% ipython --no-banner

In [1]: import numpy as np

In [2]: np.set_printoptions(suppress=True, linewidth=120)

In [3]: J = np.load("layer4.npy")

In [4]: print(J)
[[-4. -1.  0.]
 [-8. -6.  0.]
 [ 0.  0.  1.]]

In [5]: print(np.trace(J))
-9.0

In [6]: print(np.round(np.sort(np.abs(np.linalg.eigvals(J))), 2))
[1. 2. 8.]

In [7]: print(round(float(np.abs(np.linalg.eigvals(J)).max()), 2))
8.0

In [8]: print(np.round(np.linalg.det(J), 2))
16.0

In [9]: print((J + J.T) / 2)
[[-4.  -4.5  0. ]
 [-4.5 -6.   0. ]
 [ 0.   0.   1. ]]

In [10]: print(np.allclose(J @ J.T, J.T @ J))
False

In [11]: print(np.round(np.linalg.matrix_power(J, 3), 2))
[[-176.  -84.    0.]
 [-672. -344.    0.]
 [   0.    0.    1.]]

In [12]: print((J - J.T) / 2)
[[ 0.   3.5  0. ]
 [-3.5  0.   0. ]
 [ 0.   0.   0. ]]

In [13]: Q = J.astype(float).copy()

In [14]: for j in range(3):
    ...:     Q[:, j] -= Q[:, :j] @ (Q[:, :j].T @ Q[:, j])
    ...:     Q[:, j] /= np.linalg.norm(Q[:, j])
    ...: 

In [15]: print(Q.round(2))
[[-0.45  0.89  0.  ]
 [-0.89 -0.45  0.  ]
 [ 0.    0.    1.  ]]

In [16]: print(np.round(Q.T @ Q, 2) + 0)
[[1. 0. 0.]
 [0. 1. 0.]
 [0. 0. 1.]]

In [17]: print(np.round(Q.T @ J, 2) + 0)
[[8.94 5.81 0.  ]
 [0.   1.79 0.  ]
 [0.   0.   1.  ]]

In [18]: def softmax(z):
    ...:     e = np.exp(z - z.max(axis=-1, keepdims=True))
    ...:     return e / e.sum(axis=-1, keepdims=True)
    ...: 

In [19]: print(softmax(J).sum(axis=1))
[1. 1. 1.]

In [20]: print(np.round(softmax(10 * J[0]), 2) + 0)
[0. 0. 1.]

In [21]: S = J @ J.T / np.sqrt(3)

In [22]: print(np.round(softmax(S), 2) + 0)
[[0.   1.   0.  ]
 [0.   1.   0.  ]
 [0.26 0.26 0.47]]

In [23]: print(softmax(S).round(6).argmax(axis=1))
[1 1 2]
